$ ipython --no-banner

In [1]: import numpy as np

In [2]: from numpy import linalg as LA

In [3]: np.set_printoptions(precision=3, suppress=True, linewidth=160)

In [4]: rnd = lambda a: np.round(a, 3) + 0

In [5]: F = np.array([[-1, -1], [-1, -2]])

In [6]: evals, V = LA.eig(F)

In [7]: rnd(np.sort(LA.eigvals(F.T)))
Out[7]: array([-2.618, -0.382])

In [8]: rnd(np.sort(LA.eigvals(LA.inv(F))))
Out[8]: array([-2.618, -0.382])

In [9]: O = F.astype(float).copy()

In [10]: for j in range(2):
    ...:     O[:, j] -= O[:, :j] @ (O[:, :j].T @ O[:, j])
    ...:     O[:, j] /= LA.norm(O[:, j])
    ...: 

In [11]: rnd(O)
Out[11]: 
array([[-0.707,  0.707],
       [-0.707, -0.707]])

In [12]: rnd(O.T @ O)
Out[12]: 
array([[1., 0.],
       [0., 1.]])

In [13]: np.allclose(O @ O.T, O.T @ O)
Out[13]: True

In [14]: rnd(LA.det(O))
Out[14]: np.float64(1.0)

In [15]: np.allclose(O, O.T)
Out[15]: False

In [16]: rnd((O + O.T) / 2)
Out[16]: 
array([[-0.707,  0.   ],
       [ 0.   , -0.707]])

In [17]: O, Rm = LA.qr(F)

In [18]: np.allclose(Rm.T @ Rm, F.T @ F)
Out[18]: True

In [19]: rnd(abs(Rm[0, 0])), rnd(LA.norm(F[:, 0]))
Out[19]: (np.float64(1.414), np.float64(1.414))

In [20]: O.shape, Rm.shape
Out[20]: ((2, 2), (2, 2))

In [21]: rnd(Rm)
Out[21]: 
array([[ 1.414,  2.121],
       [ 0.   , -0.707]])

In [22]: rnd(O)
Out[22]: 
array([[-0.707, -0.707],
       [-0.707,  0.707]])

In [23]: rnd(O @ Rm)
Out[23]: 
array([[-1., -1.],
       [-1., -2.]])

In [24]: rnd(LA.norm(O, 2))
Out[24]: np.float64(1.0)

In [25]: LA.norm(O, axis=1).argmax()
Out[25]: np.int64(1)

In [26]: rnd(LA.norm(O, axis=1))
Out[26]: array([1., 1.])

In [27]: rnd(LA.norm(O, "nuc"))
Out[27]: np.float64(2.0)

In [28]: rnd(LA.norm(O, axis=0))
Out[28]: array([1., 1.])

In [29]: J, _ = LA.qr(np.array([[-1.0, -0.9, 0.3], [0.6, -0.2, 0.2], [0.1, -0.4, -1.5]]))

In [30]: rnd(J)
Out[30]: 
array([[-0.854, -0.461, -0.241],
       [ 0.513, -0.671, -0.536],
       [ 0.085, -0.581,  0.809]])

In [31]: x0 = np.array([-1, 7, 0])

In [32]: a = np.maximum(J @ x0, 0)

In [33]: a
Out[33]: array([0., 0., 0.])

In [34]: np.maximum(J @ (3 * x0), 0)
Out[34]: array([0., 0., 0.])

In [35]: rnd(np.maximum(J @ x0, 0) - np.maximum(-J @ x0, 0))
Out[35]: array([-2.37 , -5.209, -4.154])

In [36]: rnd(np.tanh(J @ x0))
Out[36]: array([-0.983, -1.   , -1.   ])

In [37]: rnd(LA.pinv(J))
Out[37]: 
array([[-0.854,  0.513,  0.085],
       [-0.461, -0.671, -0.581],
       [-0.241, -0.536,  0.809]])

In [38]: rnd(J[:, 1] @ J[:, 2])
Out[38]: np.float64(0.0)

In [39]: rnd(LA.norm(J, axis=0))
Out[39]: array([1., 1., 1.])

In [40]: rnd(J @ J.T)
Out[40]: 
array([[1., 0., 0.],
       [0., 1., 0.],
       [0., 0., 1.]])

In [41]: hat = np.triu(np.array([[-3, 2, -5], [-5, -2, -3], [4, 0, -3]]), 1) + np.eye(3)

In [42]: other = hat @ J @ LA.inv(hat)

In [43]: rnd(LA.det(other))
Out[43]: np.float64(1.0)

In [44]: rnd(hat @ J - J @ hat)
Out[44]: 
array([[  0.598,   3.273, -10.772],
       [ -0.256,   0.718,  -1.877],
       [  0.   ,  -0.171,  -1.316]])

In [45]: rnd(other)
Out[45]: 
array([[-0.256,  1.616, -1.792],
       [ 0.256,  0.56 , -0.002],
       [ 0.085, -0.752, -1.02 ]])

In [46]: rnd(np.trace(other)), rnd(np.trace(J))
Out[46]: (np.float64(-0.716), np.float64(-0.716))

In [47]: m1 = np.load("out4.npy")

In [48]: m1
Out[48]: 
array([[ 0.471,  1.812, -6.345,  7.484,  0.475],
       [ 1.543,  3.669,  0.959,  0.057,  9.123],
       [ 4.621,  1.942, -7.311,  1.63 , -4.332],
       [ 2.391, -6.24 , -2.833,  4.994,  4.731],
       [ 0.322,  0.627,  7.663, -3.342, -5.441],
       [ 0.61 , -7.32 , -0.059,  1.465,  6.625],
       [ 4.333,  5.979, -4.993, -3.469, -2.918],
       [ 5.036, -1.952,  3.916, -7.443, -0.298],
       [ 5.494,  0.828,  1.797,  7.581,  2.903],
       [-2.812,  9.109,  1.359, -2.359,  1.304],
       [-5.568,  5.077,  0.738,  1.373,  6.387],
       [ 2.932,  1.245, -3.637, -8.425,  2.377],
       [-2.084, -1.052, -6.15 ,  7.086, -2.551],
       [-0.085, -6.99 , -4.273, -2.573, -5.123],
       [-1.941,  3.866, -8.131, -3.75 ,  1.053],
       [-0.626, -2.126,  5.622, -4.18 , -6.783],
       [-2.161, -5.486, -0.294, -6.28 , -5.07 ],
       [-7.72 , -4.852,  0.832, -3.763,  1.418],
       [-3.877,  2.501,  3.223, -1.748,  8.079],
       [-7.724, -3.021,  4.71 , -2.829,  1.01 ],
       [ 0.099, -9.199,  2.922,  2.605, -0.225],
       [ 5.926,  2.617, -6.512, -3.911,  0.579],
       [-6.606, -0.058, -1.271,  7.37 ,  0.643],
       [-3.439,  8.281, -3.179, -1.279, -2.804],
       [ 0.147, -7.341, -2.406, -5.804,  2.571],
       [-2.884,  4.656, -0.527, -6.669,  5.025],
       [-2.525, -8.478, -2.855,  2.164, -2.986],
       [-7.349, -0.08 , -4.821, -4.432,  1.762]])

In [49]: cov = np.cov(m1, rowvar=False)

In [50]: np.argwhere(np.triu(np.abs(np.corrcoef(m1.T)) > 0.8, 1))
Out[50]: array([], shape=(0, 2), dtype=int64)

In [51]: rnd(np.corrcoef(m1[:, 1], m1[:, 4])[0, 1])
Out[51]: np.float64(0.155)

In [52]: rnd(np.corrcoef(m1.T))
Out[52]: 
array([[ 1.   ,  0.018, -0.179,  0.014, -0.109],
       [ 0.018,  1.   , -0.145, -0.083,  0.155],
       [-0.179, -0.145,  1.   , -0.162,  0.079],
       [ 0.014, -0.083, -0.162,  1.   ,  0.108],
       [-0.109,  0.155,  0.079,  0.108,  1.   ]])

In [53]: rnd(LA.eigvalsh(cov)[::-1])
Out[53]: array([27.957, 24.431, 21.088, 14.119, 12.368])
